$ python3 -q
>>> import numpy as np
>>> np.set_printoptions(precision=2, suppress=True, linewidth=200, floatmode="fixed")
>>> F = np.load("case10.npy")
>>> F
array([[0, 0, 0, 0, 0, 0],
       [0, 0, 1, 0, 0, 1],
       [0, 1, 0, 0, 1, 0],
       [0, 0, 0, 0, 0, 0],
       [0, 0, 1, 0, 0, 0],
       [0, 1, 0, 0, 0, 0]])
>>> evals, evecs = np.linalg.eigh(F)
>>> np.round(evecs.T @ F @ evecs, 2) + 0
array([[-1.62,  0.00,  0.00,  0.00,  0.00,  0.00],
       [ 0.00, -0.62,  0.00,  0.00,  0.00,  0.00],
       [ 0.00,  0.00,  0.00,  0.00,  0.00,  0.00],
       [ 0.00,  0.00,  0.00,  0.00,  0.00,  0.00],
       [ 0.00,  0.00,  0.00,  0.00,  0.62,  0.00],
       [ 0.00,  0.00,  0.00,  0.00,  0.00,  1.62]])
>>> np.abs(evecs[:, -1])
array([0.00, 0.60, 0.60, 0.00, 0.37, 0.37])
>>> np.abs(evecs[:, -1]).round(6).argmax()
np.int64(1)
>>> (evals > 1e-8).sum(), (evals < -1e-8).sum()
(np.int64(2), np.int64(2))
>>> np.linalg.svd(F, compute_uv=False)
array([1.62, 1.62, 0.62, 0.62, 0.00, 0.00])
>>> np.linalg.eigvalsh(F + -1 * np.eye(6))
array([-2.62, -1.62, -1.00, -1.00, -0.38,  0.62])
>>> np.round(evecs @ np.diag(evals) @ evecs.T, 2) + 0
array([[0.00, 0.00, 0.00, 0.00, 0.00, 0.00],
       [0.00, 0.00, 1.00, 0.00, 0.00, 1.00],
       [0.00, 1.00, 0.00, 0.00, 1.00, 0.00],
       [0.00, 0.00, 0.00, 0.00, 0.00, 0.00],
       [0.00, 0.00, 1.00, 0.00, 0.00, 0.00],
       [0.00, 1.00, 0.00, 0.00, 0.00, 0.00]])
>>> np.argsort(-np.linalg.norm(F, axis=0).round(6), kind="stable")[:3]
array([1, 2, 4])
>>> [round(float(x), 2) for x in np.linalg.svd(F, compute_uv=False)[:3]]
[1.62, 1.62, 0.62]
>>> np.linalg.lstsq(F[:-1].T, F[-1])[2]
np.int32(3)
>>> np.allclose(F[:-1].T @ np.linalg.lstsq(F[:-1].T, F[-1])[0], F[-1])
False
>>> np.round(F @ np.linalg.pinv(F) @ F, 2) + 0
array([[0.00, 0.00, 0.00, 0.00, 0.00, 0.00],
       [0.00, 0.00, 1.00, 0.00, 0.00, 1.00],
       [0.00, 1.00, 0.00, 0.00, 1.00, 0.00],
       [0.00, 0.00, 0.00, 0.00, 0.00, 0.00],
       [0.00, 0.00, 1.00, 0.00, 0.00, 0.00],
       [0.00, 1.00, 0.00, 0.00, 0.00, 0.00]])
>>> other = np.array([[-2, 5, -2, 1, -4],
...     [-4, 0, 1, -3, -2],
...     [-2, -4, 1, 1, 1],
...     [4, -3, 4, 4, -3]])
>>> W0 = other.T @ other
>>> W0
array([[ 40, -14,  14,  24,   2],
       [-14,  50, -26, -11, -15],
       [ 14, -26,  22,  12,  -5],
       [ 24, -11,  12,  27,  -9],
       [  2, -15,  -5,  -9,  30]])
>>> np.round(np.linalg.det(W0[::-1]), 2)
np.float64(-0.0)
>>> round(np.linalg.det(2 * W0), 2), round(float(np.linalg.det(W0)), 2)
(np.float64(-0.0), -0.0)
>>> np.kron(np.eye(2, dtype=int), W0)
array([[ 40, -14,  14,  24,   2,   0,   0,   0,   0,   0],
       [-14,  50, -26, -11, -15,   0,   0,   0,   0,   0],
       [ 14, -26,  22,  12,  -5,   0,   0,   0,   0,   0],
       [ 24, -11,  12,  27,  -9,   0,   0,   0,   0,   0],
       [  2, -15,  -5,  -9,  30,   0,   0,   0,   0,   0],
       [  0,   0,   0,   0,   0,  40, -14,  14,  24,   2],
       [  0,   0,   0,   0,   0, -14,  50, -26, -11, -15],
       [  0,   0,   0,   0,   0,  14, -26,  22,  12,  -5],
       [  0,   0,   0,   0,   0,  24, -11,  12,  27,  -9],
       [  0,   0,   0,   0,   0,   2, -15,  -5,  -9,  30]])
>>> round(float(np.linalg.det(W0.T)), 2)
-0.0
>>> np.round(np.poly(W0), 2) + 0
array([      1.00,    -169.00,    8930.00, -166388.00,  776625.00,       0.00])
>>> evals, evecs = np.linalg.eigh(W0)
>>> vec = np.array([-2, 2, 1, 1, -3])
>>> (np.sign(evecs[:, -1].round(6)) == np.sign(evecs[0, -1].round(6))).astype(int)
array([1, 0, 1, 1, 1])
>>> evecs * np.abs(evals) @ evecs.T
array([[ 40.00, -14.00,  14.00,  24.00,   2.00],
       [-14.00,  50.00, -26.00, -11.00, -15.00],
       [ 14.00, -26.00,  22.00,  12.00,  -5.00],
       [ 24.00, -11.00,  12.00,  27.00,  -9.00],
       [  2.00, -15.00,  -5.00,  -9.00,  30.00]])
>>> proj = np.triu(np.array([[-3, -2, 0, 3, 1],
...     [0, 2, 3, -2, -2],
...     [-2, 1, 0, 1, 3],
...     [3, -1, -3, -2, 2],
...     [2, -3, -2, 0, 1]]), 1) + np.eye(5)
>>> other = proj @ W0 @ np.linalg.inv(proj)
>>> round(float(np.linalg.det(other)), 2)
0.0
>>> np.round(np.poly(other), 2) + 0
array([      1.00,    -169.00,    8930.00, -166388.00,  776625.00,       0.00])
>>> other
array([[ 142.00,  122.00, -269.00,  205.00,  534.00],
       [ -24.00,  -24.00,   98.00,  -85.00, -220.00],
       [  44.00,    6.00,    1.00, -109.00,  259.00],
       [  28.00,   15.00,  -43.00,   -2.00,  186.00],
       [   2.00,  -11.00,   28.00,  -65.00,   52.00]])
>>> t3 = np.stack([W0, -1 * W0, W0[::-1]])
>>> t3.sum(axis=0)
array([[  2, -15,  -5,  -9,  30],
       [ 24, -11,  12,  27,  -9],
       [ 14, -26,  22,  12,  -5],
       [-14,  50, -26, -11, -15],
       [ 40, -14,  14,  24,   2]])
>>> np.linalg.norm(t3, axis=(1, 2))
array([103.45, 103.45, 103.45])
>>> np.linalg.matrix_rank(t3.reshape(3, -1))
np.int64(2)
>>> np.linalg.matrix_rank(t3)
array([4, 4, 4])
>>> (t3 @ W0.T).shape
(3, 5, 5)
>>> X = np.loadtxt("data.csv", delimiter=",")
>>> X.round(2) + 0
array([[-0.72,  0.05,  0.04,  0.40, -0.56],
       [ 0.34, -0.55,  0.12, -0.30, -0.69],
       [ 0.48,  0.00, -0.52,  0.69, -0.16],
       [-0.34, -0.78, -0.37,  0.04,  0.37],
       [ 0.14, -0.30,  0.76,  0.52,  0.21]])
>>> f = np.array([3, 9, 6, 7, 0])
>>> other = X + np.outer(f, np.eye(5)[2])
>>> np.linalg.matrix_rank(np.linalg.inv(other) - np.linalg.inv(X), tol=1e-8)
np.int64(1)
>>> other.round(2) + 0
array([[-0.72,  0.05,  3.04,  0.40, -0.56],
       [ 0.34, -0.55,  9.12, -0.30, -0.69],
       [ 0.48,  0.00,  5.48,  0.69, -0.16],
       [-0.34, -0.78,  6.63,  0.04,  0.37],
       [ 0.14, -0.30,  0.76,  0.52,  0.21]])
>>> round(float(np.linalg.det(other) / np.linalg.det(X)), 2), round(float(1 + np.linalg.solve(X, f)[2]), 2)
(-3.55, -3.55)
>>> np.linalg.svd(X, compute_uv=False)
array([1.00, 1.00, 1.00, 1.00, 1.00])
>>> round(np.abs(X).max(), 2)
np.float64(0.78)
>>> np.linalg.matrix_rank(X)
np.int64(5)
>>> np.unravel_index(np.abs(X).argmax(), X.shape)
(np.int64(3), np.int64(1))
>>> np.round(X.mean(axis=0), 2) + 0
array([-0.02, -0.31,  0.00,  0.27, -0.17])
>>> np.count_nonzero(X)
np.int64(25)
>>> A = np.load("out19.npy")
>>> A
array([[ 0.50, -0.27,  0.39,  0.22, -0.65,  0.23],
       [-0.34,  0.13, -0.65,  0.03, -0.63,  0.20],
       [ 0.34,  0.60, -0.13,  0.41,  0.26,  0.52],
       [-0.63,  0.15,  0.46,  0.60, -0.09, -0.07],
       [-0.03, -0.72, -0.33,  0.47,  0.31,  0.25],
       [ 0.34,  0.12, -0.29,  0.45, -0.08, -0.76]])
>>> f, r1 = X[4], X[2]
>>> np.round(f @ r1, 2)
np.float64(-0.0)
>>> round(f @ f, 2)
np.float64(1.0)
>>> p = (f @ r1) / (f @ f) * f
>>> np.round(r1 - p, 2) + 0
array([ 0.48,  0.00, -0.52,  0.69, -0.16])
>>> np.round((r1 - p) @ f, 2)
np.float64(0.0)
>>> np.round(np.outer(f, r1), 2) + 0
array([[ 0.07,  0.00, -0.07,  0.10, -0.02],
       [-0.14,  0.00,  0.15, -0.20,  0.05],
       [ 0.37,  0.00, -0.39,  0.52, -0.12],
       [ 0.25,  0.00, -0.27,  0.36, -0.08],
       [ 0.10,  0.00, -0.11,  0.14, -0.03]])
>>> round(np.linalg.norm(f + r1) ** 2 + np.linalg.norm(f - r1) ** 2, 2)
np.float64(4.0)
>>> p.round(2) + 0
array([0.00, 0.00, 0.00, 0.00, 0.00])
